In [1]: import numpy as np

In [2]: import numpy.linalg as la

In [3]: np.set_printoptions(precision=3, suppress=True, linewidth=120, sign=" ")

In [4]: rnd = lambda a: np.round(a, 3) + 0

In [5]: J = np.load("test10.npy")

In [6]: print(J)
[[ 2  3  2  3]
 [ 0  1  0  1]
 [ 2  3  2  3]
 [ 0  1  0  1]]

In [7]: r = la.matrix_rank(J)

In [8]: print(r)
2

In [9]: null = la.svd(J)[2][r:].T

In [10]: print(np.allclose(J @ null, 0))
True

In [11]: print([int(la.matrix_rank(J[:, :j + 1])) for j in range(4)])
[1, 2, 2, 2]

In [12]: print(null.shape)
(4, 2)

In [13]: left, sv, Vh = la.svd(J)

In [14]: vecs = Vh[:(sv > 1e-8).sum()]

In [15]: rng = np.random.default_rng(885)

In [16]: x0 = J[3] + -1 * J[0] + rng.integers(2) * np.eye(4)[2]

In [17]: print(x0)
[-2. -2. -2. -2.]

In [18]: print(rnd(vecs.T @ vecs))
[[ 0.5  0.   0.5  0. ]
 [ 0.   0.5  0.   0.5]
 [ 0.5  0.   0.5  0. ]
 [ 0.   0.5  0.   0.5]]

In [19]: print(rnd(np.diag(vecs.T @ vecs)))
[ 0.5  0.5  0.5  0.5]

In [20]: print(rnd(la.norm(x0 - vecs.T @ vecs @ x0)))
0.0

In [21]: print(rnd(la.det(J)))
0.0

In [22]: print(la.matrix_power(J, 3))
[[ 32  84  32  84]
 [  0   4   0   4]
 [ 32  84  32  84]
 [  0   4   0   4]]

In [23]: print(rnd(np.sort(np.abs(la.eigvals(J)))))
[ 0.  0.  2.  4.]

In [24]: print((J - J.T) / 2)
[[ 0.   1.5  0.   1.5]
 [-1.5  0.  -1.5  0. ]
 [ 0.   1.5  0.   1.5]
 [-1.5  0.  -1.5  0. ]]

In [25]: def softmax(z):
    ...:     e = np.exp(z - z.max(axis=-1, keepdims=True))
    ...:     return e / e.sum(axis=-1, keepdims=True)
    ...: 

In [26]: print(rnd(softmax(J[2] + 5)))
[ 0.134  0.366  0.134  0.366]

In [27]: print(rnd(softmax(J[2])))
[ 0.134  0.366  0.134  0.366]

In [28]: print(rnd(softmax(10 * J[2])))
[ 0.   0.5  0.   0.5]

In [29]: att = J @ J.T / np.sqrt(4)

In [30]: print(rnd(softmax(att)[2] @ J))
[ 2.  3.  2.  3.]

In [31]: print(rnd(softmax(att)))
[[ 0.5   0.    0.5   0.  ]
 [ 0.44  0.06  0.44  0.06]
 [ 0.5   0.    0.5   0.  ]
 [ 0.44  0.06  0.44  0.06]]

In [32]: print(rnd(softmax(att + np.triu(np.full(att.shape, -np.inf), 1))))
[[ 1.     0.     0.     0.   ]
 [ 0.881  0.119  0.     0.   ]
 [ 0.5    0.     0.5    0.   ]
 [ 0.44   0.06   0.44   0.06 ]]

In [33]: f = np.array([-1, -1, 1, 2, 2, -1, 1, 0, -2, -2]) + 0.5

In [34]: data = np.outer(f, f) / (f @ f)

In [35]: print(rnd(data))
[[ 0.011  0.011 -0.033 -0.056 -0.056  0.011 -0.033 -0.011  0.033  0.033]
 [ 0.011  0.011 -0.033 -0.056 -0.056  0.011 -0.033 -0.011  0.033  0.033]
 [-0.033 -0.033  0.1    0.167  0.167 -0.033  0.1    0.033 -0.1   -0.1  ]
 [-0.056 -0.056  0.167  0.278  0.278 -0.056  0.167  0.056 -0.167 -0.167]
 [-0.056 -0.056  0.167  0.278  0.278 -0.056  0.167  0.056 -0.167 -0.167]
 [ 0.011  0.011 -0.033 -0.056 -0.056  0.011 -0.033 -0.011  0.033  0.033]
 [-0.033 -0.033  0.1    0.167  0.167 -0.033  0.1    0.033 -0.1   -0.1  ]
 [-0.011 -0.011  0.033  0.056  0.056 -0.011  0.033  0.011 -0.033 -0.033]
 [ 0.033  0.033 -0.1   -0.167 -0.167  0.033 -0.1   -0.033  0.1    0.1  ]
 [ 0.033  0.033 -0.1   -0.167 -0.167  0.033 -0.1   -0.033  0.1    0.1  ]]

In [36]: print(np.abs(np.diag(la.qr(data)[1])) > 1e-9)
[ True False False False False False False False False False]

In [37]: r = la.matrix_rank(data)

In [38]: print(r)
1

In [39]: null = la.svd(data)[2][r:].T

In [40]: print([int(la.matrix_rank(np.delete(data, i, axis=0))) for i in range(10)])
[1, 1, 1, 1, 1, 1, 1, 1, 1, 1]

In [41]: print([int(la.matrix_rank(data[:i])) for i in range(1, len(data) + 1)])
[1, 1, 1, 1, 1, 1, 1, 1, 1, 1]

In [42]: print(la.matrix_rank(data.T @ data), la.matrix_rank(data @ data.T))
1 1

In [43]: print([int(la.matrix_rank(data[:, :j + 1])) for j in range(10)])
[1, 1, 1, 1, 1, 1, 1, 1, 1, 1]

In [44]: B = np.array([[-2, 2, -1, -1], [2, -1, 2, 2], [-1, -2, 2, 1], [2, -1, 1, 1]])

In [45]: arr = np.triu(B)

In [46]: print(arr)
[[-2  2 -1 -1]
 [ 0 -1  2  2]
 [ 0  0  2  1]
 [ 0  0  0  1]]

In [47]: print(la.matrix_rank(arr - arr[0, 0] * np.eye(4)))
3

In [48]: print(np.prod(np.diag(arr)), rnd(la.det(arr)))
4 4.0

In [49]: B = la.invert(arr)
---------------------------------------------------------------------------
AttributeError                            Traceback (most recent call last)
Cell In[49], line 1
----> 1 B = la.invert(arr)

AttributeError: module 'numpy.linalg' has no attribute 'invert'

In [50]: B = la.inv(arr)

In [51]: print(rnd(la.slogdet(arr)[0]))
1.0

In [52]: print(np.allclose(B, arr.T))
False

In [53]: print(rnd(la.det(arr) * B))
[[-2. -4.  3.  3.]
 [ 0. -4.  4.  4.]
 [ 0.  0.  2. -2.]
 [ 0.  0.  0.  4.]]

In [54]: M = np.load("layer15.npy")

In [55]: print(M)
[[  5   8   1   8   0   2   7]
 [  7   9   9   3   9   2   4]
 [  7   4   5   5   7   4   4]
 [  3   0   7   2   9   5   2]
 [  7   0   1   6   3   2   4]
 [  7   3   2   6   2   4   7]
 [ 33  44  37  20  36  10  23]]

In [56]: th = np.radians(179)

In [57]: Rm = np.eye(7)

In [58]: Rm[4, 4] = Rm[1, 1] = np.cos(th)

In [59]: Rm[4, 1], Rm[1, 4] = -np.sin(th), np.sin(th)

In [60]: print(rnd(Rm))
[[ 1.     0.     0.     0.     0.     0.     0.   ]
 [ 0.    -1.     0.     0.     0.017  0.     0.   ]
 [ 0.     0.     1.     0.     0.     0.     0.   ]
 [ 0.     0.     0.     1.     0.     0.     0.   ]
 [ 0.    -0.017  0.     0.    -1.     0.     0.   ]
 [ 0.     0.     0.     0.     0.     1.     0.   ]
 [ 0.     0.     0.     0.     0.     0.     1.   ]]

In [61]: B = M @ Rm.T

In [62]: print(np.allclose(M @ M.T, B @ B.T))
True

In [63]: print(rnd(la.svd(M, compute_uv=False)), rnd(la.svd(B, compute_uv=False)))
[ 87.127  13.416  10.468   3.437   1.899   0.922   0.   ] [ 87.127  13.416  10.468   3.437   1.899   0.922   0.   ]

In [64]: print(rnd(la.det(Rm)), rnd(np.trace(Rm)))
1.0 3.0

In [65]: x0 = np.array([0, 3, 3, 1, 0, 0, 3])

In [66]: print(rnd(np.abs(la.eigvals(Rm))))
[ 1.  1.  1.  1.  1.  1.  1.]

In [67]: print(rnd(la.det(Rm)))
1.0

In [68]: print([p for p in range(1, 25) if np.allclose(la.matrix_power(Rm, p), np.eye(7))])
[]

In [69]: print(rnd(la.inv(Rm)))
[[ 1.     0.     0.     0.     0.     0.     0.   ]
 [ 0.    -1.     0.     0.    -0.017  0.     0.   ]
 [ 0.     0.     1.     0.     0.     0.     0.   ]
 [ 0.     0.     0.     1.     0.     0.     0.   ]
 [ 0.     0.017  0.     0.    -1.     0.     0.   ]
 [ 0.     0.     0.     0.     0.     1.     0.   ]
 [ 0.     0.     0.     0.     0.     0.     1.   ]]

In [70]: print(rnd(la.norm(x0)), rnd(la.norm(Rm @ x0)))
5.292 5.292

In [71]: print(rnd(np.sort(np.abs(np.degrees(np.angle(la.eigvals(Rm)))))))
[   0.    0.    0.    0.    0.  179.  179.]

In [72]: print(7 - la.matrix_rank(Rm - np.eye(7), tol=1e-8))
5

In [73]: feats = np.array([[4.0, 1.0, 1.0, 1.0, 1.0, 1.0, 1.0, 1.0],
    ...:     [1.0, 4.0, 1.0, 1.0, 1.0, 1.0, 1.0, 1.0],
    ...:     [1.0, 1.0, 4.0, 1.0, 1.0, 1.0, 1.0, 1.0],
    ...:     [1.0, 1.0, 1.0, 4.0, 1.0, 1.0, 1.0, 1.0],
    ...:     [1.0, 1.0, 1.0, 1.0, 4.0, 1.0, 1.0, 1.0],
    ...:     [1.0, 1.0, 1.0, 1.0, 1.0, 4.0, 1.0, 1.0],
    ...:     [1.0, 1.0, 1.0, 1.0, 1.0, 1.0, 4.0, 1.0],
    ...:     [1.0, 1.0, 1.0, 1.0, 1.0, 1.0, 1.0, 4.0]])

In [74]: B = feats / np.sqrt((feats ** 2).mean(axis=1, keepdims=True))

In [75]: print(rnd(B[7]))
[ 0.59   0.59   0.59   0.59   0.59   0.59   0.59   2.359]

In [76]: print(la.matrix_rank(B) == la.matrix_rank(feats))
True

In [77]: print(rnd(la.norm(B, axis=1)))
[ 2.828  2.828  2.828  2.828  2.828  2.828  2.828  2.828]

In [78]: print(feats - feats.mean(axis=1, keepdims=True))
[[ 2.625 -0.375 -0.375 -0.375 -0.375 -0.375 -0.375 -0.375]
 [-0.375  2.625 -0.375 -0.375 -0.375 -0.375 -0.375 -0.375]
 [-0.375 -0.375  2.625 -0.375 -0.375 -0.375 -0.375 -0.375]
 [-0.375 -0.375 -0.375  2.625 -0.375 -0.375 -0.375 -0.375]
 [-0.375 -0.375 -0.375 -0.375  2.625 -0.375 -0.375 -0.375]
 [-0.375 -0.375 -0.375 -0.375 -0.375  2.625 -0.375 -0.375]
 [-0.375 -0.375 -0.375 -0.375 -0.375 -0.375  2.625 -0.375]
 [-0.375 -0.375 -0.375 -0.375 -0.375 -0.375 -0.375  2.625]]

In [79]: print(la.matrix_rank(feats - feats.mean(axis=1, keepdims=True)))
7

In [80]: x0 = np.ones(8)

In [81]: for _ in range(4):
    ...:     x0 = feats @ x0
    ...:     x0 /= la.norm(x0)
    ...:     print(round(x0 @ feats @ x0, 3))
    ...: 
11.0
11.0
11.0
11.0

In [82]: print(rnd(x0))
[ 0.354  0.354  0.354  0.354  0.354  0.354  0.354  0.354]

In [83]: low = la.cholesky(feats)

In [84]: print(feats / np.sqrt(np.outer(np.diag(feats), np.diag(feats))))
[[ 1.    0.25  0.25  0.25  0.25  0.25  0.25  0.25]
 [ 0.25  1.    0.25  0.25  0.25  0.25  0.25  0.25]
 [ 0.25  0.25  1.    0.25  0.25  0.25  0.25  0.25]
 [ 0.25  0.25  0.25  1.    0.25  0.25  0.25  0.25]
 [ 0.25  0.25  0.25  0.25  1.    0.25  0.25  0.25]
 [ 0.25  0.25  0.25  0.25  0.25  1.    0.25  0.25]
 [ 0.25  0.25  0.25  0.25  0.25  0.25  1.    0.25]
 [ 0.25  0.25  0.25  0.25  0.25  0.25  0.25  1.  ]]

In [85]: print(la.eigvalsh(feats).min() > 0)
True

In [86]: W = np.array([[2, 1, 2],
    ...:     [3, 2, 0],
    ...:     [0, 2, 0],
    ...:     [3, 1, 3],
    ...:     [1, 0, 0],
    ...:     [3, 3, 1],
    ...:     [0, 0, 3],
    ...:     [2, 2, 1]])

In [87]: b = np.array([-4, -2, -5])

In [88]: H = np.maximum(feats @ W + b, 0)

In [89]: print(la.matrix_rank(H))
3

In [90]: print(H)
[[ 16.  12.  11.]
 [ 19.  15.   5.]
 [ 10.  15.   5.]
 [ 19.  12.  14.]
 [ 13.   9.   5.]
 [ 19.  18.   8.]
 [ 10.   9.  14.]
 [ 16.  15.   8.]]

In [91]: print((H > 0).astype(int))
[[ 1  1  1]
 [ 1  1  1]
 [ 1  1  1]
 [ 1  1  1]
 [ 1  1  1]
 [ 1  1  1]
 [ 1  1  1]
 [ 1  1  1]]

In [92]: W2 = np.array([[0, 0, 1], [3, 1, 1], [0, 3, 0]])

In [93]: print(H @ W2)
[[ 36.  45.  28.]
 [ 45.  30.  34.]
 [ 45.  30.  25.]
 [ 36.  54.  31.]
 [ 27.  24.  22.]
 [ 54.  42.  37.]
 [ 27.  51.  19.]
 [ 45.  39.  31.]]

In [94]: ev, vecs = la.eigh(feats)

In [95]: x0 = np.array([-4, 0, -4, -2, -4, -5, -3, 0])

In [96]: print(rnd(vecs * np.abs(ev) @ vecs.T))
[[ 4.  1.  1.  1.  1.  1.  1.  1.]
 [ 1.  4.  1.  1.  1.  1.  1.  1.]
 [ 1.  1.  4.  1.  1.  1.  1.  1.]
 [ 1.  1.  1.  4.  1.  1.  1.  1.]
 [ 1.  1.  1.  1.  4.  1.  1.  1.]
 [ 1.  1.  1.  1.  1.  4.  1.  1.]
 [ 1.  1.  1.  1.  1.  1.  4.  1.]
 [ 1.  1.  1.  1.  1.  1.  1.  4.]]

In [97]: print((np.sign(vecs[:, -1].round(6)) == np.sign(vecs[0, -1].round(6))).astype(int))
[ 1  1  1  1  1  1  1  1]

In [98]: print(rnd(la.eigvalsh(feats[1:, 1:])))
[  3.   3.   3.   3.   3.   3.  10.]

In [99]: print(rnd(x0 @ feats @ x0 / (x0 @ x0)), rnd(ev[0]), ev[-1])
8.628 3.0 11.0

In [100]: print(rnd(vecs * np.sqrt(ev) @ vecs.T))
[[ 1.93   0.198  0.198  0.198  0.198  0.198  0.198  0.198]
 [ 0.198  1.93   0.198  0.198  0.198  0.198  0.198  0.198]
 [ 0.198  0.198  1.93   0.198  0.198  0.198  0.198  0.198]
 [ 0.198  0.198  0.198  1.93   0.198  0.198  0.198  0.198]
 [ 0.198  0.198  0.198  0.198  1.93   0.198  0.198  0.198]
 [ 0.198  0.198  0.198  0.198  0.198  1.93   0.198  0.198]
 [ 0.198  0.198  0.198  0.198  0.198  0.198  1.93   0.198]
 [ 0.198  0.198  0.198  0.198  0.198  0.198  0.198  1.93 ]]

In [101]: W0 = np.load("case14.npy")

In [102]: print(rnd(W0))
[[ 0.708 -0.175 -0.175 -0.175 -0.175 -0.292 -0.058 -0.175 -0.292 -0.058 -0.409]
 [-0.175  0.895 -0.105 -0.105 -0.105 -0.175 -0.035 -0.105 -0.175 -0.035 -0.246]
 [-0.175 -0.105  0.895 -0.105 -0.105 -0.175 -0.035 -0.105 -0.175 -0.035 -0.246]
 [-0.175 -0.105 -0.105  0.895 -0.105 -0.175 -0.035 -0.105 -0.175 -0.035 -0.246]
 [-0.175 -0.105 -0.105 -0.105  0.895 -0.175 -0.035 -0.105 -0.175 -0.035 -0.246]
 [-0.292 -0.175 -0.175 -0.175 -0.175  0.708 -0.058 -0.175 -0.292 -0.058 -0.409]
 [-0.058 -0.035 -0.035 -0.035 -0.035 -0.058  0.988 -0.035 -0.058 -0.012 -0.082]
 [-0.175 -0.105 -0.105 -0.105 -0.105 -0.175 -0.035  0.895 -0.175 -0.035 -0.246]
 [-0.292 -0.175 -0.175 -0.175 -0.175 -0.292 -0.058 -0.175  0.708 -0.058 -0.409]
 [-0.058 -0.035 -0.035 -0.035 -0.035 -0.058 -0.012 -0.035 -0.058  0.988 -0.082]
 [-0.409 -0.246 -0.246 -0.246 -0.246 -0.409 -0.082 -0.246 -0.409 -0.082  0.427]]

In [103]: ev, vecs = la.eigh(W0)

In [104]: x0 = np.array([9, 4, -8, -6, -7, 0, 5, -5, -9, -6, -8])

In [105]: print(rnd(x0 @ W0 @ x0))
300.053

In [106]: print(rnd(np.abs(W0).sum(axis=1).max()), rnd(np.abs(ev).max()))
3.047 1.0

In [107]: f = np.array([3, 1, 1, 2, 0, 0, 0, 0, 3, 2])

In [108]: v = np.array([0, 3, 2, 2])

In [109]: X = f[:, None] + v[None, :]

In [110]: print(X)
[[ 3  6  5  5]
 [ 1  4  3  3]
 [ 1  4  3  3]
 [ 2  5  4  4]
 [ 0  3  2  2]
 [ 0  3  2  2]
 [ 0  3  2  2]
 [ 0  3  2  2]
 [ 3  6  5  5]
 [ 2  5  4  4]]

In [111]: Ac = X - X.mean(axis=0)

In [112]: vecs = la.svd(Ac)[2][:2]

In [113]: B = Ac - Ac @ vecs.T @ vecs

In [114]: print(la.norm(B, axis=1).round(6).argmax())
0

In [115]: print(rnd((Ac @ vecs.T).std(axis=0)))
[ 2.332  0.   ]

In [116]: print(rnd(np.diag(vecs.T @ vecs)))
[ 1.     0.333  0.333  0.333]

In [117]: left, sv, Vh = la.svd(X)

In [118]: print(rnd(sv))
[ 21.076   2.412   0.      0.   ]

In [119]: B = left[:, :2] @ np.diag(sv[:2]) @ Vh[:2]

In [120]: print(la.matrix_rank(B))
2

In [121]: print(rnd(la.norm(X - B) / la.norm(X)))
0.0

In [122]: print(rnd(np.abs(X - B).max()))
0.0

In [123]: print(rnd(la.norm(arr)))
5.0

In [124]: print(arr.mean(axis=0))
[-0.5   0.25  0.75  0.75]

In [125]: print(np.count_nonzero(arr))
10

In [126]: print(np.abs(arr).max())
2

In [127]: print(np.unravel_index(np.abs(arr).argmax(), arr.shape))
(np.int64(0), np.int64(0))

In [128]: print(arr.shape)
(4, 4)
